$ python -q
>>> import numpy as np
>>> from numpy import linalg as LA
>>> np.set_printoptions(suppress=True, linewidth=160)
>>> rd = lambda a: np.round(a, 2) + 0
>>> W0 = np.array([[-1, -1, -1, -1],
...     [-1, -2, -2, -2],
...     [-1, -2, -3, -3],
...     [-1, -2, -3, -4]])
>>> W0
array([[-1, -1, -1, -1],
       [-1, -2, -2, -2],
       [-1, -2, -3, -3],
       [-1, -2, -3, -4]])
>>> # symmetric
>>> evals, vecs = LA.eigh(W0)
>>> x0 = np.array([3, 1, -3, -3])
>>> rd(x0 @ W0 @ x0 / (x0 @ x0)), rd(evals[0]), rd(evals[-1])
(np.float64(-2.64), np.float64(-8.29), np.float64(-0.28))
>>> x0 @ W0 @ x0
np.int64(-74)
>>> x0 = np.array([0, 7, 4, 9])
>>> y = W0 @ x0
>>> coef, lr = np.zeros(4), 1 / LA.norm(W0, 2) ** 2
>>> for i in range(3):
...     coef -= lr * W0.T @ (W0 @ coef - y)
...     if i % 1 == 0: print(i, round(LA.norm(W0 @ coef - y), 2))
... 
0 1.67
1 1.66
2 1.65
>>> rd(coef)
array([2.52, 4.79, 6.47, 7.4 ])
>>> f = np.array([3, 3])
>>> np.convolve(W0[3], f)
array([ -3,  -9, -15, -21, -12])
>>> np.correlate(W0[3], W0[2], "full")
array([ 3,  9, 17, 26, 20, 11,  4])
>>> G = W0.T @ W0
>>> LA.matrix_rank(G)
np.int64(4)
>>> rd(LA.eigvalsh(G)[::-1])
array([68.74,  1.  ,  0.18,  0.08])
>>> np.diag(G)
array([ 4, 13, 23, 30])
>>> (W0 @ W0.T).shape
(4, 4)
>>> A2 = W0 ** -1
Traceback (most recent call last):
  File "<python-input-24>", line 1, in <module>
    A2 = W0 ** -1
         ~~~^^~~~
ValueError: Integers to negative integer powers are not allowed.
>>> A2 = LA.inv(W0)
>>> A2
array([[-2.,  1., -0., -0.],
       [ 1., -2.,  1., -0.],
       [-0.,  1., -2.,  1.],
       [-0., -0.,  1., -1.]])
>>> rd(LA.cond(W0))
np.float64(29.28)
>>> W0 @ A2
array([[1., 0., 0., 0.],
       [0., 1., 0., 0.],
       [0., 0., 1., 0.],
       [0., 0., 0., 1.]])
>>> rd(LA.slogdet(W0)[0])
np.float64(1.0)
>>> X = np.load("test8.npy")
>>> X
array([[0.75, 0.25, 0.  ],
       [0.25, 0.25, 0.5 ],
       [0.4 , 0.  , 0.6 ]])
>>> # a transition matrix
>>> A2 = LA.inv(X)
>>> rd(LA.cond(X))
np.float64(5.29)
>>> Q, vecs = LA.qr(X[:, :2])[0], LA.qr(X[:, 2:])[0]
>>> s = LA.svd(Q.T @ vecs, compute_uv=False)
>>> rd(np.degrees(np.arccos(s.clip(0, 1))))
array([57.99])
>>> rd(LA.norm(Q @ Q.T - vecs @ vecs.T, 2))
np.float64(1.0)
>>> rd(s)
array([0.53])
>>> (s > 0.9).sum()
np.int64(0)
>>> K = np.cumsum(np.array([[0, 2, 2],
...     [1, -2, -2],
...     [-2, -1, -2],
...     [0, 1, -1],
...     [-2, -2, -1],
...     [-1, 1, 0],
...     [-2, -1, -2],
...     [1, 2, 0],
...     [-2, 1, -2],
...     [-2, 2, 0],
...     [-1, 2, 2],
...     [0, -1, 2],
...     [0, -2, 1],
...     [-2, -1, 0],
...     [1, 1, 1],
...     [2, 1, -1],
...     [0, -2, -2],
...     [1, 1, 2],
...     [-1, -2, 0],
...     [-1, -2, -1],
...     [-1, 1, 2],
...     [-2, 2, -2]]), axis=0)
>>> K
array([[  0,   2,   2],
       [  1,   0,   0],
       [ -1,  -1,  -2],
       [ -1,   0,  -3],
       [ -3,  -2,  -4],
       [ -4,  -1,  -4],
       [ -6,  -2,  -6],
       [ -5,   0,  -6],
       [ -7,   1,  -8],
       [ -9,   3,  -8],
       [-10,   5,  -6],
       [-10,   4,  -4],
       [-10,   2,  -3],
       [-12,   1,  -3],
       [-11,   2,  -2],
       [ -9,   3,  -3],
       [ -9,   1,  -5],
       [ -8,   2,  -3],
       [ -9,   0,  -3],
       [-10,  -2,  -4],
       [-11,  -1,  -2],
       [-13,   1,  -4]])
>>> x0 = np.array([1, 2, 1])
>>> y = K @ x0
>>> rd(LA.solve(K.T @ K, K.T @ y))
array([1., 2., 1.])
>>> rd(LA.lstsq(K, y)[0])
array([1., 2., 1.])
>>> rng = np.random.default_rng(793232)
>>> y = y + 0.02 * rng.normal(size=22)
>>> rd(y)
array([  6.01,   1.  ,  -5.02,  -4.02, -10.97,  -9.98, -15.98, -11.05, -13.04, -10.99,  -5.99,  -5.99,  -9.02, -12.98,  -8.99,  -6.01, -12.  ,  -7.03, -11.96,
       -18.03, -14.99, -14.97])
>>> coef, *_ = LA.lstsq(K, y)
>>> rd(LA.norm(y - K @ coef))
np.float64(0.1)
>>> rd(K.T @ (y - K @ coef))
array([0., 0., 0.])
>>> z = K[:, 0] > np.median(K[:, 0])
>>> f = K[z].mean(axis=0) - K[~z].mean(axis=0)
>>> np.argsort(-np.abs(f).round(6), kind="stable")
array([0, 1, 2])
>>> rd((((K - K.mean(axis=0)) @ f > 0) == z).mean())
np.float64(0.91)
>>> W2 = np.array([[2, 1, 1, 3], [-3, 1, 3, -2], [-3, 1, 3, 1], [3, -2, 0, 0]])
>>> mat = (rng.random((22, 4)) < 0.25) @ W2
>>> mat
array([[ 0,  0,  0,  0],
       [-3,  1,  3,  1],
       [-3,  1,  3,  1],
       [ 0, -1,  3, -2],
       [ 3, -2,  0,  0],
       [ 2,  1,  1,  3],
       [ 2,  1,  1,  3],
       [ 0,  0,  0,  0],
       [-3,  1,  3,  1],
       [ 0,  0,  0,  0],
       [-4,  3,  7,  2],
       [-3,  1,  3, -2],
       [-1,  2,  4,  4],
       [ 0, -1,  3, -2],
       [ 0, -1,  3, -2],
       [ 3, -2,  0,  0],
       [ 3, -2,  0,  0],
       [ 0,  0,  0,  0],
       [ 0,  0,  0,  0],
       [ 3, -2,  0,  0],
       [-3,  1,  3,  1],
       [-3,  1,  3,  1]])
>>> hat = K @ LA.solve(K.T @ K, K.T)
>>> rd(np.trace(hat))
np.float64(3.0)
>>> np.allclose(hat @ hat, hat)
True
>>> A2 = W0 / LA.norm(W0, axis=1, keepdims=True)
>>> G = A2 @ A2.T
>>> np.argwhere(np.triu(np.abs(G) > 0.95, 1))
array([[0, 1],
       [1, 2],
       [1, 3],
       [2, 3]])
>>> rd(G[0])
array([1.  , 0.97, 0.94, 0.91])
>>> rd(LA.matrix_power(X, 2))
array([[0.62, 0.25, 0.12],
       [0.45, 0.12, 0.42],
       [0.54, 0.1 , 0.36]])
>>> X.inv()
Traceback (most recent call last):
  File "<python-input-68>", line 1, in <module>
    X.inv()
    ^^^^^
AttributeError: 'numpy.ndarray' object has no attribute 'inv'
>>> np.allclose(X, X.T)
False
>>> LA.determinant(X)
Traceback (most recent call last):
  File "<python-input-70>", line 1, in <module>
    LA.determinant(X)
    ^^^^^^^^^^^^^^
AttributeError: module 'numpy.linalg' has no attribute 'determinant'
>>> assert X == X.T
Traceback (most recent call last):
  File "<python-input-71>", line 1, in <module>
    assert X == X.T
           ^^^^^^^^
ValueError: The truth value of an array with more than one element is ambiguous. Use a.any() or a.all()
>>> rd(X @ X)
array([[0.62, 0.25, 0.12],
       [0.45, 0.12, 0.42],
       [0.54, 0.1 , 0.36]])
>>> np.allclose(X @ X.T, X.T @ X)
False
